>>> import numpy as np
>>> from numpy import linalg as LA
>>> np.set_printoptions(precision=1, suppress=True, linewidth=140)
>>> m1 = np.load("x.npy")
>>> print(m1)
[[ 1 -1 -1]
 [-1  1  1]
 [-1  1  5]]
>>> r = LA.matrix_rank(m1)
>>> r
np.int64(2)
>>> N = LA.svd(m1)[2][r:].T
>>> np.round(N[:, 0] / N[np.abs(N[:, 0]).round(6).argmax(), 0], 1) + 0
array([1., 1., 0.])
>>> [int(LA.matrix_rank(np.delete(m1, i, axis=0))) for i in range(3)]
[2, 2, 1]
>>> N.shape
(3, 1)
>>> LA.matrix_rank(m1.T @ m1), LA.matrix_rank(m1 @ m1.T)
(np.int64(2), np.int64(2))
>>> np.allclose(m1 @ N, 0)
True
>>> P = np.triu(np.array([[5, 5, 0], [-3, -1, 2], [-2, -2, -2]]), 1) + np.eye(3)
>>> A2 = P @ m1 @ LA.inv(P)
>>> LA.matrix_rank(A2)
np.int64(2)
>>> np.trace(A2), np.trace(m1)
(np.float64(7.0), np.int64(7))
>>> print(round(float(LA.det(A2)), 1))
0.0
>>> np.unique(m1.round(6), axis=0).shape
(3, 3)
>>> np.abs(np.diag(LA.qr(m1)[1])) > 1e-9
array([ True, False,  True])
>>> A2 = m1[0, 0] * m1[1:] - np.outer(m1[1:, 0], m1[0])
>>> A2
array([[0, 0, 0],
       [0, 0, 4]])
>>> m1[:, 0] / m1[0, 0]
array([ 1., -1., -1.])
>>> np.flatnonzero(~A2.round(6).any(axis=1))
array([0])
>>> J = np.load("sample8.npy")
>>> J
array([[ 1.1, -2. ,  1. ],
       [ 2. , -0.9,  2. ],
       [ 1. , -2. ,  1.1]])
>>> round(LA.eigvals(J).sum().real, 1)
np.float64(1.3)
>>> print(np.round(np.einsum("ij,ji->", J, J), 1))
-10.8
>>> np.round(np.einsum("ii->", J), 1)
np.float64(1.3)
>>> O = J.astype(float).copy()
>>> for j in range(3):
...     O[:, j] -= O[:, :j] @ (O[:, :j].T @ O[:, j])
...     O[:, j] /= LA.norm(O[:, j])
... 
>>> print(np.round(O.T @ O, 1) + 0)
[[1. 0. 0.]
 [0. 1. 0.]
 [0. 0. 1.]]
>>> x = np.array([4, 5, 4])
>>> h1 = np.maximum(J @ x, 0)
>>> J * (h1 > 1e-9)[:, None]
array([[ 0. , -0. ,  0. ],
       [ 2. , -0.9,  2. ],
       [ 0. , -0. ,  0. ]])
>>> np.maximum(J @ x, 0) - np.maximum(-J @ x, 0)
array([-1.6, 11.5, -1.6])
>>> h1
array([ 0. , 11.5,  0. ])
>>> np.tanh(J @ x)
array([-0.9,  1. , -0.9])
>>> cov = J.T @ J
>>> np.round(LA.svd(J, compute_uv=False) ** 2, 1) + 0
array([19.3,  1.9,  0. ])
>>> np.allclose(cov, cov.T)
True
>>> print((J @ J.T).shape)
(3, 3)
>>> np.diag(cov)
array([6.2, 8.8, 6.2])
>>> cov
array([[ 6.2, -6. ,  6.2],
       [-6. ,  8.8, -6. ],
       [ 6.2, -6. ,  6.2]])
>>> np.round(LA.norm(J, 2) / LA.norm(J), 1)
np.float64(1.0)
>>> round(np.log10(LA.cond(J)))
2
>>> A = np.array([[1.0, 1.0, -2.0], [0.0, 2.0, -2.0], [0.0, 1.0, -1.0]])
>>> # null space of dimension 1
>>> r0 = np.array([1, -3, -1])
>>> print(np.correlate(A[0], A[1], "full"))
[-2.  0.  6. -4.  0.]
>>> np.polyval(r0, A[0])
array([-3., -3.,  9.])
>>> np.unravel_index(np.abs(A).argmax(), A.shape)
(np.int64(0), np.int64(2))
>>> LA.rank(A)
Traceback (most recent call last):
  File "<python-input-52>", line 1, in <module>
    LA.rank(A)
    ^^^^^^^
AttributeError: module 'numpy.linalg' has no attribute 'rank'
>>> np.round(LA.norm(A), 1)
np.float64(4.0)
>>> A.sum(axis=0)
array([ 1.,  4., -5.])
>>> np.zeros(3, 3)
Traceback (most recent call last):
  File "<python-input-55>", line 1, in <module>
    np.zeros(3, 3)
    ~~~~~~~~^^^^^^
TypeError: Cannot interpret '3' as a data type
>>> print(A - A[0])
[[ 0.  0.  0.]
 [-1.  1.  0.]
 [-1.  0.  1.]]
>>> np.count_nonzero(A)
np.int64(7)
>>> LA.eigvals(A)
array([1., 1., 0.])
>>> np.round(LA.det(A[::-1]), 1)
np.float64(0.0)
>>> np.einsum("ii->", A)
np.float64(2.0)
>>> np.kron(np.eye(2, dtype=int), A)
array([[ 1.,  1., -2.,  0.,  0., -0.],
       [ 0.,  2., -2.,  0.,  0., -0.],
       [ 0.,  1., -1.,  0.,  0., -0.],
       [ 0.,  0., -0.,  1.,  1., -2.],
       [ 0.,  0., -0.,  0.,  2., -2.],
       [ 0.,  0., -0.,  0.,  1., -1.]])
>>> E = np.load("out16.npy")
>>> E
array([[-0.7,  0.6,  1.5],
       [ 2.6, -1.3, -2.6],
       [ 1.6, -0.9, -1.5],
       [-0.3, -1.7,  0.6],
       [ 1.6,  3.6,  1.2],
       [-0.8, -3.3,  1.3],
       [-1.7, -4.1, -0.6],
       [-0.4,  0.6, -3.3],
       [-1.2,  3.1, -2.4],
       [-0.5,  0. ,  4.8],
       [ 0.2, -1.1,  0. ],
       [-2.4, -4. ,  0.9],
       [ 0.8, -2.3, -4.7],
       [-4.5, -1.3,  2.3]])
>>> P = E @ LA.solve(E.T @ E, E.T)
>>> print(np.allclose(P @ P, P))
True
>>> P @ E[:, 0]
array([-0.7,  2.6,  1.6, -0.3,  1.6, -0.8, -1.7, -0.4, -1.2, -0.5,  0.2, -2.4,  0.8, -4.5])
>>> LA.matrix_rank(np.eye(14) - P)
np.int64(11)
>>> np.trace(P)
np.float64(3.0)
>>> np.round(np.diag(P), 1) + 0
array([0. , 0.2, 0.1, 0. , 0.2, 0.2, 0.2, 0.2, 0.4, 0.3, 0. , 0.2, 0.3, 0.5])
>>> Xc = (E - E.mean(axis=0)) / E.std(axis=0)
>>> print(Xc.std(axis=0))
[1. 1. 1.]
>>> c = LA.lstsq(np.delete(Xc, 1, axis=1), Xc[:, 1])[0]
>>> round(1 - np.var(Xc[:, 1] - np.delete(Xc, 1, axis=1) @ c), 1)
np.float64(0.1)
>>> A2 = E / LA.norm(E, axis=1, keepdims=True)
>>> cov = A2 @ A2.T
>>> print(LA.norm(A2, axis=1))
[1. 1. 1. 1. 1. 1. 1. 1. 1. 1. 1. 1. 1. 1.]
>>> cov[5].round(1) + 0
array([ 0.1, -0.1,  0. ,  1. , -0.8,  1. ,  0.9, -0.5, -0.8,  0.4,  0.9,  0.9,  0. ,  0.6])
>>> print(np.round(np.degrees(np.arccos(np.clip(cov[5, 3], -1, 1))), 1))
3.8
>>> feats = np.loadtxt("dump.csv", delimiter=",")
>>> feats
array([[ 11.7, -16.1,   1.9],
       [  6.3,  19. ,   0.2],
       [  4.1,  19.1,   4.3],
       [-18.8,  -5.2,   4.4],
       [ 15.5,  10.5,  -7.1],
       [ 11.2,   9.4, -13.6],
       [ -5.1,  -7.4, -17.9],
       [-15.3,  -7.7,  10.3],
       [-15.7,  -2.5, -12.1],
       [ 17.9,  -4.3,   7.9],
       [ -0.2,  18.4,  -7.9],
       [ 11.5, -10.1, -12.8],
       [ 13.5,  13.5,  -5.8],
       [ 13. ,  -1. ,  15.1],
       [  2.6,  15.6,  12.3],
       [ -2.7, -18.9,  -6. ],
       [ 13.8,  12.3,  -7.8],
       [ -2.6,  14.2, -13.8],
       [-14.1,   7.5, -12. ],
       [  3.8,  -5.9, -18.7],
       [ -4.7, -19.1,  -3.8],
       [ -5.8,   7. , -17.8],
       [  4.3,  -0.7, -19.5],
       [  0.7,  -3.5,  19.7]])
>>> Xc = (feats - feats.mean(axis=0)) / feats.std(axis=0)
>>> np.argwhere(np.abs(Xc) > 2)
array([[23,  2]])
>>> Xc.std(axis=0)
array([1., 1., 1.])
>>> c = LA.lstsq(np.delete(Xc, 1, axis=1), Xc[:, 1])[0]
>>> print(np.abs(c).argmax())
0
>>> c
array([ 0.2, -0.1])
>>> t3 = np.stack([feats, -3 * feats, feats[::-1]])
>>> print(LA.matrix_rank(t3.reshape(3, -1)))
2
>>> (t3 @ feats.T).shape
(3, 24, 24)
>>> LA.matrix_rank(t3)
array([3, 3, 3])
>>> x = np.array([1, 1, 2])
>>> h1 = np.maximum(feats @ x, 0)
>>> np.flatnonzero(h1 > 1e-9)
array([ 1,  2,  4,  9, 10, 12, 13, 14, 16, 23])
>>> print(np.tanh(feats @ x))
[-0.5  1.   1.  -1.   1.  -1.  -1.  -1.  -1.   1.   1.  -1.   1.   1.   1.  -1.   1.  -1.  -1.  -1.  -1.  -1.  -1.   1. ]
>>> h1
array([ 0. , 25.7, 31.8,  0. , 11.8,  0. ,  0. ,  0. ,  0. , 29.4,  2.4,  0. , 15.4, 42.2, 42.8,  0. , 10.5,  0. ,  0. ,  0. ,  0. ,  0. ,
        0. , 36.6])
>>> A2 = np.c_[feats[:, :1] @ np.array([[0]]), np.array([-5, 1, 6, -4, 4, 0, -6, 4, -1, -2, 4, 8, -8, 4, -4, 2, 8, -7, -5, -7, 0, 7, -5, 0])]
>>> A2
array([[ 0., -5.],
       [ 0.,  1.],
       [ 0.,  6.],
       [ 0., -4.],
       [ 0.,  4.],
       [ 0.,  0.],
       [ 0., -6.],
       [ 0.,  4.],
       [ 0., -1.],
       [ 0., -2.],
       [ 0.,  4.],
       [ 0.,  8.],
       [ 0., -8.],
       [ 0.,  4.],
       [ 0., -4.],
       [ 0.,  2.],
       [ 0.,  8.],
       [ 0., -7.],
       [ 0., -5.],
       [ 0., -7.],
       [ 0.,  0.],
       [ 0.,  7.],
       [ 0., -5.],
       [ 0.,  0.]])
>>> LA.matrix_rank(np.c_[feats, A2])
np.int64(4)
>>> LA.matrix_rank(A2)
np.int64(1)
>>> left, sig, vt = LA.svd(A2, full_matrices=False)
>>> round(float(np.sqrt((sig ** 2).sum())), 1), round(float(LA.norm(A2)), 1)
(24.3, 24.3)
>>> print(np.abs(vt[0]))
[0. 1.]
>>> (sig > 1e-8).sum()
np.int64(1)
>>> X = np.loadtxt("mat.csv", delimiter=",")
>>> X
array([[16., 16., 12.],
       [16., 16., 12.],
       [12., 12.,  9.]])
>>> # looks like rank 1
>>> try:
...     LA.inv(X)
... except LA.LinAlgError as e:
...     print(repr(e))
... 
LinAlgError('Singular matrix')
>>> np.unique(X.round(6), axis=0).shape
(2, 3)
>>> X @ LA.pinv(X) @ X
array([[16., 16., 12.],
       [16., 16., 12.],
       [12., 12.,  9.]])
>>> print(round(np.trace(LA.pinv(X) @ X), 1))
1.0
>>> print(np.allclose(X[:-1].T @ LA.lstsq(X[:-1].T, X[-1])[0], X[-1]))
True
>>> print(LA.lstsq(X[:-1].T, X[-1])[2])
1
